In [1]: import numpy as np

In [2]: import numpy.linalg as la

In [3]: np.set_printoptions(suppress=True, linewidth=100)

In [4]: A = np.load("run13.npy")

In [5]: print(A)
[[ 53.89  45.36  37.7 ]
 [ 43.19  35.31  28.13]
 [ 39.42  31.76  24.82]
 [  3.83   0.27  -0.66]
 [  1.9   -0.3   -0.6 ]
 [  1.64  -0.31  -0.54]
 [ -6.42   2.56   0.21]
 [-15.76   3.1   -4.24]
 [-35.4   -0.58 -17.97]
 [-46.77  -3.97 -26.87]]

In [6]: Xc = A - A.mean(axis=0)

In [7]: V = la.svd(Xc)[2][:2]

In [8]: B = Xc - Xc @ V.T @ V

In [9]: print(np.round(np.diag(V.T @ V), 2))
[0.82 0.95 0.23]

In [10]: print(np.round(np.cov(Xc @ V.T, rowvar=False), 2) + 0)
[[1798.58    0.  ]
 [   0.     55.49]]

In [11]: print(np.round((Xc @ V.T).std(axis=0), 2))
[40.23  7.07]

In [12]: print(round(la.norm(B) / la.norm(Xc), 2))
0.04

In [13]: d = la.norm(A[:, None] - A[None], axis=-1)

In [14]: print(la.matrix_rank(d ** 2))
5

In [15]: print(d[9].round(6).argsort(kind="stable")[:4])
[9 8 7 6]

In [16]: print(d[9].round(2))
[129.36 112.52 106.66  57.14  55.43  55.23  49.03  39.03  14.83   0.  ]

In [17]: F = np.load("arr.npy")

In [18]: print(F)
[[ -7.07   4.06  -1.79]
 [  6.68  -3.93   2.62]
 [ 21.32 -12.02   5.68]]

In [19]: q = F.astype(float).copy()

In [20]: for j in range(3):
    ...:     q[:, j] -= q[:, :j] @ (q[:, :j].T @ q[:, j])
    ...:     q[:, j] /= la.norm(q[:, j])
    ...: 

In [21]: print(np.round(q.T @ q, 2) + 0)
[[1. 0. 0.]
 [0. 1. 0.]
 [0. 0. 1.]]

In [22]: print(np.round(q.T @ F, 2) + 0)
[[ 23.43 -13.28   6.45]
 [  0.     0.17  -0.7 ]
 [  0.     0.     0.42]]
